>>> import numpy as np
>>> from numpy import linalg as LA
>>> np.set_printoptions(precision=3, suppress=True, linewidth=200)
>>> rnd = lambda a: np.round(a, 3) + 0
>>> E = np.array([[0, 0, 1, 1, 1, 0, 0, 0],
...     [0, 0, 0, 0, 0, 0, 0, 1],
...     [1, 0, 0, 0, 1, 0, 0, 0],
...     [1, 0, 0, 0, 1, 0, 0, 0],
...     [1, 0, 1, 1, 0, 0, 0, 0],
...     [0, 0, 0, 0, 0, 0, 1, 1],
...     [0, 0, 0, 0, 0, 1, 0, 1],
...     [0, 1, 0, 0, 0, 1, 1, 0]])
>>> E
array([[0, 0, 1, 1, 1, 0, 0, 0],
       [0, 0, 0, 0, 0, 0, 0, 1],
       [1, 0, 0, 0, 1, 0, 0, 0],
       [1, 0, 0, 0, 1, 0, 0, 0],
       [1, 0, 1, 1, 0, 0, 0, 0],
       [0, 0, 0, 0, 0, 0, 1, 1],
       [0, 0, 0, 0, 0, 1, 0, 1],
       [0, 1, 0, 0, 0, 1, 1, 0]])
>>> # columns 2 and 3 are equal
>>> other = E / np.sqrt((E ** 2).mean(axis=1, keepdims=True))
>>> rnd(other[7])
array([0.   , 1.633, 0.   , 0.   , 0.   , 1.633, 1.633, 0.   ])
>>> E @ E
array([[3, 0, 1, 1, 2, 0, 0, 0],
       [0, 1, 0, 0, 0, 1, 1, 0],
       [1, 0, 2, 2, 1, 0, 0, 0],
       [1, 0, 2, 2, 1, 0, 0, 0],
       [2, 0, 1, 1, 3, 0, 0, 0],
       [0, 1, 0, 0, 0, 2, 1, 1],
       [0, 1, 0, 0, 0, 1, 2, 1],
       [0, 0, 0, 0, 0, 1, 1, 3]])
>>> rnd(np.sort(LA.eigvals(E).real))
array([-1.562, -1.481, -1.   , -1.   ,  0.   ,  0.311,  2.17 ,  2.562])
>>> np.allclose(E[:-1].T @ LA.lstsq(E[:-1].T, E[-1])[0], E[-1])
False
>>> rnd(E @ LA.pinv(E) @ E)
array([[0., 0., 1., 1., 1., 0., 0., 0.],
       [0., 0., 0., 0., 0., 0., 0., 1.],
       [1., 0., 0., 0., 1., 0., 0., 0.],
       [1., 0., 0., 0., 1., 0., 0., 0.],
       [1., 0., 1., 1., 0., 0., 0., 0.],
       [0., 0., 0., 0., 0., 0., 1., 1.],
       [0., 0., 0., 0., 0., 1., 0., 1.],
       [0., 1., 0., 0., 0., 1., 1., 0.]])
>>> rnd(np.trace(LA.pinv(E) @ E))
np.float64(7.0)
>>> blk = np.stack([E, 2 * E, E[::-1]])
>>> (blk @ E.T).shape
(3, 8, 8)
>>> rnd(LA.norm(blk, axis=(1, 2)))
array([4.243, 8.485, 4.243])
>>> blk.shape
(3, 8, 8)
>>> LA.matrix_rank(blk.reshape(3, -1))
np.int64(2)
>>> J = np.loadtxt("x.csv", delimiter=",")
>>> J
array([[ 2.,  0.,  0.,  0.,  0.,  0.,  1.,  0.,  0.,  0.],
       [ 2.,  0.,  0.,  0.,  0.,  0.,  1.,  0.,  0.,  0.],
       [ 2.,  0.,  2.,  3.,  0.,  2.,  1.,  0.,  2.,  1.],
       [ 2.,  0.,  0.,  0.,  0.,  0.,  1.,  0.,  0.,  0.],
       [ 2.,  0.,  2.,  3.,  0.,  2.,  1.,  0.,  2.,  1.],
       [ 2.,  0.,  0.,  0.,  0.,  0.,  1.,  0.,  0.,  0.],
       [ 2.,  0.,  0.,  0.,  0.,  0.,  1.,  0.,  0.,  0.],
       [ 2.,  0.,  2.,  3.,  0.,  2.,  1.,  0.,  2.,  1.],
       [ 2.,  0.,  0.,  0.,  0.,  0.,  1.,  0.,  0.,  0.],
       [ 2.,  0.,  0.,  0.,  0.,  0.,  1.,  0.,  0.,  0.],
       [ 2., 15.,  6., 11.,  4., 14.,  1., 12., 10., 13.],
       [ 2.,  0.,  0.,  0.,  0.,  0.,  1.,  0.,  0.,  0.],
       [ 2.,  0.,  0.,  0.,  0.,  0.,  1.,  0.,  0.,  0.],
       [ 2.,  0.,  0.,  0.,  0.,  0.,  1.,  0.,  0.,  0.],
       [ 2.,  7.,  4.,  7.,  2.,  8.,  1.,  6.,  6.,  7.],
       [ 2., 31., 10., 19.,  8., 26.,  1., 24., 18., 25.],
       [ 2.,  0.,  1.,  1.,  0.,  0.,  1.,  0.,  0.,  0.],
       [ 2.,  0.,  0.,  0.,  0.,  0.,  1.,  0.,  0.,  0.],
       [ 2., 27.,  9., 17.,  7., 23.,  1., 21., 16., 22.],
       [ 2., 15.,  6., 11.,  4., 14.,  1., 12., 10., 13.],
       [ 2.,  0.,  0.,  0.,  0.,  0.,  1.,  0.,  0.,  0.],
       [ 2.,  0.,  0.,  0.,  0.,  0.,  1.,  0.,  0.,  0.],
       [ 2.,  0.,  1.,  1.,  0.,  0.,  1.,  0.,  0.,  0.],
       [ 2., 27.,  9., 17.,  7., 23.,  1., 21., 16., 22.],
       [ 2.,  0.,  2.,  3.,  0.,  2.,  1.,  0.,  2.,  1.],
       [ 2.,  0.,  0.,  0.,  0.,  0.,  1.,  0.,  0.,  0.],
       [ 2.,  0.,  0.,  0.,  0.,  0.,  1.,  0.,  0.,  0.],
       [ 2.,  3.,  3.,  5.,  1.,  5.,  1.,  3.,  4.,  4.],
       [ 2.,  0.,  0.,  0.,  0.,  0.,  1.,  0.,  0.,  0.],
       [ 2., 27.,  9., 17.,  7., 23.,  1., 21., 16., 22.],
       [ 2.,  0.,  1.,  1.,  0.,  0.,  1.,  0.,  0.,  0.],
       [ 2., 11.,  5.,  9.,  3., 11.,  1.,  9.,  8., 10.],
       [ 2.,  0.,  0.,  0.,  0.,  0.,  1.,  0.,  0.,  0.],
       [ 2.,  3.,  3.,  5.,  1.,  5.,  1.,  3.,  4.,  4.]])
>>> # rows and columns are dependent
>>> def softmax(z):
...     e = np.exp(z - z.max(axis=-1, keepdims=True))
...     return e / e.sum(axis=-1, keepdims=True)
... 
>>> rnd(softmax(J).sum(axis=1))
array([1., 1., 1., 1., 1., 1., 1., 1., 1., 1., 1., 1., 1., 1., 1., 1., 1., 1., 1., 1., 1., 1., 1., 1., 1., 1., 1., 1., 1., 1., 1., 1., 1., 1.])
>>> rnd(softmax(J[2] + 4))
array([0.127, 0.017, 0.127, 0.346, 0.017, 0.127, 0.047, 0.017, 0.127, 0.047])
>>> att = J @ J.T / np.sqrt(10)
>>> rnd(softmax(att)[2] @ J)
array([ 2.   , 30.984,  9.996, 18.992,  7.996, 25.988,  1.   , 23.988, 17.992, 24.988])
